>>> import numpy as np
>>> np.set_printoptions(suppress=True, linewidth=160)
>>> rng = np.random.default_rng(9311)
>>> J = np.array([[9, 0, 5, 0], [-8, 5, -9, 0], [-5, 8, 7, 4]]) * (rng.random((3, 4)) < 0.3)
>>> print(J)
[[ 0  0  0  0]
 [ 0  0  0  0]
 [-5  8  0  0]]
>>> print(J.reshape(2, -1))
[[ 0  0  0  0  0  0]
 [ 0  0 -5  8  0  0]]
>>> J.reshape(3, 5)
Traceback (most recent call last):
  File "<python-input-6>", line 1, in <module>
    J.reshape(3, 5)
    ~~~~~~~~~^^^^^^
ValueError: cannot reshape array of size 12 into shape (3,5)
>>> T = J.reshape(3, 2, -1)
>>> print(T[:, 0])
[[ 0  0]
 [ 0  0]
 [-5  8]]
>>> print(np.einsum("ihd,ihd->ih", T, T))
[[ 0  0]
 [ 0  0]
 [89  0]]
>>> print(T.shape)
(3, 2, 2)
>>> print(round(np.linalg.norm(J, 1), 2), np.round(np.linalg.norm(J, np.inf), 2))
8.0 13.0
>>> print(np.linalg.norm(J, axis=1).argmax())
2
>>> print(round(float(np.linalg.norm(J, "nuc")), 2))
9.43
>>> print(np.round(np.linalg.norm(J, axis=0), 2))
[5. 8. 0. 0.]
>>> print(np.round(np.linalg.norm(J[2] - J[0]), 2))
9.43
>>> print([round(float(x), 2) for x in np.linalg.svd(J, compute_uv=False)[:3]])
[9.43, 0.0, 0.0]
>>> print(np.linalg.cond(J) > 100)
True
>>> rank = np.linalg.matrix_rank(J)
>>> print(rank)
1
>>> N = np.linalg.svd(J)[2][rank:].T
>>> print(np.allclose(J @ N, 0))
True
>>> print([int(np.linalg.matrix_rank(J[:, :j + 1])) for j in range(4)])
[1, 1, 1, 1]
>>> print(J @ N)
[[0. 0. 0.]
 [0. 0. 0.]
 [0. 0. 0.]]
>>> Uu, sig, Vh = np.linalg.svd(J)
>>> print(np.argmax(sig[:-1] / (sig[1:] + 1e-6)) + 1)
1
>>> print(sig.round(2))
[9.43 0.   0.  ]
>>> out = Uu[:, :1] @ np.diag(sig[:1]) @ Vh[:1]
>>> print(np.linalg.matrix_rank(out))
1
>>> print(np.round(np.linalg.norm(J - out, 2), 2), sig[1])
0.0 0.0
>>> print(np.linalg.matrix_rank(J, rtol=0.05))
1
>>> print(np.round(np.linalg.norm(J - out) / np.linalg.norm(J), 2))
0.0
>>> print(out.round(2))
[[ 0.  0.  0.  0.]
 [ 0.  0.  0.  0.]
 [-5.  8.  0.  0.]]
>>> m1 = np.loadtxt("layer17.csv", delimiter=",")
>>> print(m1.round(2))
[[0.19 0.19 0.44 0.19]
 [0.25 0.5  0.15 0.1 ]
 [0.33 0.33 0.04 0.3 ]
 [0.19 0.31 0.44 0.06]]
>>> # row-stochastic, so 1 is an eigenvalue
>>> Q, vecs = np.linalg.qr(m1[:, :1])[0], np.linalg.qr(m1[:, 1:])[0]
>>> sig = np.linalg.svd(Q.T @ vecs, compute_uv=False)
>>> print(sig.round(2))
[1.]
>>> print(np.round(np.degrees(np.arccos(sig.clip(0, 1))), 2))
[3.26]
